% python3 -q
>>> import numpy as np
>>> np.set_printoptions(precision=2, suppress=True, linewidth=160, sign=" ")
>>> F = np.loadtxt("data.csv", delimiter=",")
>>> print(F)
[[ -7.   8.   6.   8.  -1.   1.   0.   6.  -4.]
 [-15.   9.   7.  13. -10.   4.   1.   8.  -5.]
 [-19.   2.   3.   6. -19.   9.  -2.   9.  -9.]
 [-23.   1.   0.   2. -13.   2.   0.   9.  -6.]
 [-25.   4.   9.  11.  -8.   1.   0.  12.   2.]
 [-19.   6.  16.  13.  -2.   3.  -8.  11.   7.]
 [-11.  11.  24.  15.  -3.  10. -14.   6.  12.]
 [ -7.   8.  16.  15.  -5.  19. -16.   2.   4.]
 [ -4.   7.  16.  12.  -3.  15. -15.  -5.  13.]
 [ -7.   3.  10.  15.   5.  24. -24.  -6.  17.]
 [ -7.  -1.   8.  15.   0.  22. -17.  -2.  26.]
 [ -6.   2.  14.  24.  -9.  15. -22.   3.  25.]
 [  2.   9.  10.  22.  -2.  11. -26.  10.  26.]
 [ 11.   0.  19.  19.   5.  15. -31.   3.  19.]
 [ 15.   6.  14.  18.  11.   7. -28.   2.  16.]
 [ 14.   3.   9.  11.  11.   5. -37.   0.  24.]
 [ 19.  -4.  17.  10.   6.  -4. -32.  -5.  25.]
 [ 13.  -3.  18.   5.   2. -10. -31.  -1.  20.]
 [ 20.   1.  13.   7.   6.  -1. -36.  -9.  17.]
 [ 27.  10.  12.  -2.   2.  -3. -30.  -8.  10.]
 [ 35.   8.  13. -10.  10. -12. -24.  -9.  12.]
 [ 40.   0.  14. -15.   6. -21. -16.  -9.  11.]
 [ 32.   7.  23. -22.  -3. -16. -17.  -6.   2.]
 [ 28.  -2.  23. -15. -10. -10.  -8. -11.   7.]
 [ 30.  -3.  15.  -7. -10. -18.  -9. -19.  14.]
 [ 39.   2.  11.   2.  -3. -20. -15. -16.   9.]
 [ 43.  -1.   9.   1. -11. -18. -15. -24.   9.]
 [ 41.  -7.  14.  -4. -14. -16.  -6. -32.   2.]]
>>> print(F.shape)
(28, 9)
>>> np.linalg.rank(F)
Traceback (most recent call last):
  File "<python-input-5>", line 1, in <module>
    np.linalg.rank(F)
    ^^^^^^^^^^^^^^
AttributeError: module 'numpy.linalg' has no attribute 'rank'
>>> print(np.abs(F).max())
43.0
>>> rng = np.random.default_rng(59302)
>>> B = F + rng.integers(-2, 3, (28, 2)) @ rng.integers(-2, 3, (2, 9))
>>> print(B)
[[ -5.   8.   8.   8.  -5.  -3.  -4.   2.  -2.]
 [-14.   9.   8.  13. -12.   2.  -1.   6.  -4.]
 [-18.   4.   4.   6. -19.  11.  -8.  11.  -8.]
 [-23.  -1.   0.   2. -15.  -2.   4.   5.  -6.]
 [-24.   6.  10.  11.  -8.   3.  -6.  14.   3.]
 [-19.   6.  16.  13.  -2.   3.  -8.  11.   7.]
 [ -9.  11.  26.  15.  -7.   6. -18.   2.  14.]
 [ -8.  10.  15.  15.  -1.  25. -18.   8.   3.]
 [ -6.   7.  14.  12.   1.  19. -11.  -1.  11.]
 [ -8.   2.   9.  15.   6.  24. -20.  -6.  16.]
 [ -8.  -1.   7.  15.   2.  24. -15.   0.  25.]
 [ -4.   4.  16.  24. -11.  15. -30.   3.  27.]
 [  4.  11.  12.  22.  -4.  11. -34.  10.  28.]
 [ 12.   0.  20.  19.   3.  13. -33.   1.  20.]
 [ 13.   7.  12.  18.  16.  13. -26.   8.  14.]
 [ 13.   1.   8.  11.  11.   3. -31.  -2.  23.]
 [ 19.  -3.  17.  10.   7.  -2. -34.  -3.  25.]
 [ 13.  -5.  18.   5.   0. -14. -27.  -5.  20.]
 [ 22.  -1.  15.   7.   0.  -9. -36. -17.  19.]
 [ 28.  12.  13.  -2.   2.  -1. -36.  -6.  11.]
 [ 37.   7.  15. -10.   5. -18. -26. -15.  14.]
 [ 41.   2.  15. -15.   6. -19. -22.  -7.  12.]
 [ 34.   7.  25. -22.  -7. -20. -21. -10.   4.]
 [ 29.   0.  24. -15. -10.  -8. -14.  -9.   8.]
 [ 28.  -4.  13.  -7.  -7. -16.  -3. -17.  12.]
 [ 38.   2.  10.   2.  -1. -18. -13. -14.   8.]
 [ 44.  -1.  10.   1. -13. -20. -17. -26.  10.]
 [ 42.  -8.  15.  -4. -17. -20.  -6. -36.   3.]]
>>> print(np.linalg.matrix_rank(B - F, tol=1e-8))
2
>>> q, R = np.linalg.qr(F)
>>> print(q.shape, R.shape)
(28, 9) (9, 9)
>>> print(np.abs(np.diag(R)))
[ 123.53   29.62   51.29   49.99   39.83   33.63   35.05   21.63   25.14]
>>> print(np.round(abs(R[0, 0]), 2), np.round(np.linalg.norm(F[:, 0]), 2))
123.53 123.53
>>> Xc = F - F.mean(axis=0)
>>> evecs = np.linalg.svd(Xc)[2][:2]
>>> B = Xc - Xc @ evecs.T @ evecs
>>> print(np.round(np.cov(Xc @ evecs.T, rowvar=False), 2) + 0)
[[ 773.92    0.  ]
 [   0.    308.32]]
>>> print((Xc @ evecs.T).std(axis=0))
[ 27.32  17.24]
>>> print(round(float(np.linalg.norm(B) / np.linalg.norm(Xc)), 2))
0.39
>>> vec = np.array([-4, -6, 3, -3, 5, -5, 2, -5, -5])
>>> rhs = F @ vec
>>> print(np.linalg.solve(F.T @ F, F.T @ rhs))
[-4. -6.  3. -3.  5. -5.  2. -5. -5.]
>>> rhs = rhs + 0.02 * rng.normal(size=28)
>>> print(rhs)
[ -46.01  -94.99  -88.98   -9.99  -44.99  -82.01 -177.93 -198.99 -174.02 -202.99 -251.   -322.03 -394.97 -265.98 -234.01 -243.98 -145.    -91.99 -145.
 -170.99  -72.03   19.99   16.     17.98   11.01  -51.01  -62.     80.01]
>>> c, *_ = np.linalg.lstsq(F, rhs)
>>> print(c.round())
[-4. -6.  3. -3.  5. -5.  2. -5. -5.]
>>> J = np.loadtxt("w.csv", delimiter=",")
>>> print(J)
[[  0.   2.   5.   0.   4.   0.   2.   4.   2.  10.]
 [  0.   0.   2.   0.   7.   0.   0.   6.   2.   6.]
 [  0.   0.   3.   0.   6.   0.   6.   0.   2.   2.]
 [  0.   2.   5.   0.   4.   0.   2.   4.   2.  10.]
 [  0.   0.   1.   0.   8.   3.   2.   4.   2.   2.]
 [  0.   1.   1.   0.   8.   0.   0.  10.   2.   8.]
 [  0.   2.   5.   0.   4.   0.   2.   4.   2.  10.]
 [  0.   0.   3.   0.   6.   0.   6.   0.   2.   2.]
 [  0.   0.   4.   0.   5.   0.   6.   0.   2.   4.]
 [  0.   0.   2.   0.   7.   0.   2.   4.   2.   4.]
 [  0.   1.   4.   0.   5.   0.   2.   4.   2.   8.]
 [  0.   0.   2.   0.   7.   1.   4.   2.   2.   2.]
 [  0.   0.   5.   0.   4.   0.   8.   0.   2.   4.]
 [  0.   0.   1.   0.   8.   3.   2.   4.   2.   2.]
 [  0.   2.   1.   0.   8.   0.   0.  12.   2.  10.]
 [  0.   0.   3.   0.   6.   0.   2.   4.   2.   6.]
 [  0.   1.   5.   0.   4.   0.   4.   2.   2.   8.]
 [  0.   0.   1.   0.   8.   0.   0.   8.   2.   6.]
 [  0.   0.   2.   0.   7.   0.   2.   4.   2.   4.]
 [  0.   0.   2.   0.   7.   0.   0.   6.   2.   6.]
 [  0.   1.   5.   0.   4.   0.   4.   2.   2.   8.]
 [  0.   0.   1.   0.   8.   1.   0.   6.   2.   4.]
 [  0.   1.   1.   0.   8.   0.   0.  10.   2.   8.]
 [  0.   0.   1.   0.   8.   1.   0.   6.   2.   4.]
 [  0.   1.   5.   0.   4.   0.   4.   2.   2.   8.]
 [  0.   1.   4.   0.   5.   0.   2.   4.   2.   8.]
 [  0.   0.   3.   0.   6.   0.   6.   0.   2.   2.]
 [  0.   0.   3.   0.   6.   0.   6.   0.   2.   2.]
 [  0.   2.   2.   0.   7.   0.   0.  10.   2.  10.]
 [  0.   1.   1.   0.   8.   0.   0.  10.   2.   8.]
 [  0.   0.   1.   0.   8.   3.   2.   4.   2.   2.]
 [  0.   1.   2.   0.   7.   0.   0.   8.   2.   8.]
 [  0.   0.   1.   0.   8.   0.   0.   8.   2.   6.]
 [  0.   2.   2.   0.   7.   0.   0.  10.   2.  10.]
 [  0.   1.   4.   0.   5.   0.   2.   4.   2.   8.]]
>>> rk = np.linalg.matrix_rank(J)
>>> print(rk)
7
>>> N = np.linalg.svd(J)[2][rk:].T
>>> print(np.allclose(J @ N, 0))
True
>>> print([int(np.linalg.matrix_rank(J[:i])) for i in range(1, len(J) + 1)])
[1, 2, 3, 3, 4, 5, 5, 5, 6, 6, 6, 6, 7, 7, 7, 7, 7, 7, 7, 7, 7, 7, 7, 7, 7, 7, 7, 7, 7, 7, 7, 7, 7, 7, 7]
>>> print([int(np.linalg.matrix_rank(J[:, :j + 1])) for j in range(10)])
[0, 1, 2, 2, 3, 4, 5, 6, 6, 7]
>>> print([int(np.linalg.matrix_rank(np.delete(J, i, axis=0))) for i in range(35)])
[7, 7, 7, 7, 7, 7, 7, 7, 7, 7, 7, 7, 6, 7, 7, 7, 7, 7, 7, 7, 7, 7, 7, 7, 7, 7, 7, 7, 7, 7, 7, 7, 7, 7, 7]
>>> print(np.round(N @ N.T, 2) + 0)
[[ 1.    0.    0.    0.    0.    0.    0.    0.    0.    0.  ]
 [ 0.    0.    0.    0.    0.    0.    0.    0.    0.    0.  ]
 [ 0.    0.    0.04  0.    0.04  0.    0.    0.   -0.2   0.  ]
 [ 0.    0.    0.    1.    0.    0.    0.    0.    0.    0.  ]
 [ 0.    0.    0.04  0.    0.04  0.    0.    0.   -0.2   0.  ]
 [ 0.    0.    0.    0.    0.    0.    0.    0.    0.    0.  ]
 [ 0.    0.    0.    0.    0.    0.    0.    0.    0.    0.  ]
 [ 0.    0.    0.    0.    0.    0.    0.    0.    0.    0.  ]
 [ 0.    0.   -0.2   0.   -0.2   0.    0.    0.    0.91  0.  ]
 [ 0.    0.    0.    0.    0.    0.    0.    0.    0.    0.  ]]
>>> Uu, s, Vt = np.linalg.svd(J)
>>> evecs = Vt[:(s > 1e-8).sum()]
>>> vec = J[10] + 4 * J[30] + rng.integers(2) * np.eye(10)[7]
>>> print(vec)
[  0.   1.   8.   0.  37.  12.  10.  21.  10.  16.]
>>> print(np.round(np.diag(evecs.T @ evecs), 2) + 0)
[ 0.    1.    0.96  0.    0.96  1.    1.    1.    0.09  1.  ]
>>> print(np.round(evecs.T @ evecs, 2) + 0)
[[ 0.    0.    0.    0.    0.    0.    0.    0.    0.    0.  ]
 [ 0.    1.    0.    0.    0.    0.    0.    0.    0.    0.  ]
 [ 0.    0.    0.96  0.   -0.04  0.    0.    0.    0.2   0.  ]
 [ 0.    0.    0.    0.    0.    0.    0.    0.    0.    0.  ]
 [ 0.    0.   -0.04  0.    0.96  0.    0.    0.    0.2   0.  ]
 [ 0.    0.    0.    0.    0.    1.    0.    0.    0.    0.  ]
 [ 0.    0.    0.    0.    0.    0.    1.    0.    0.    0.  ]
 [ 0.    0.    0.    0.    0.    0.    0.    1.    0.    0.  ]
 [ 0.    0.    0.2   0.    0.2   0.    0.    0.    0.09  0.  ]
 [ 0.    0.    0.    0.    0.    0.    0.    0.    0.    1.  ]]
>>> print(np.allclose(evecs.T @ evecs @ vec, vec))
True
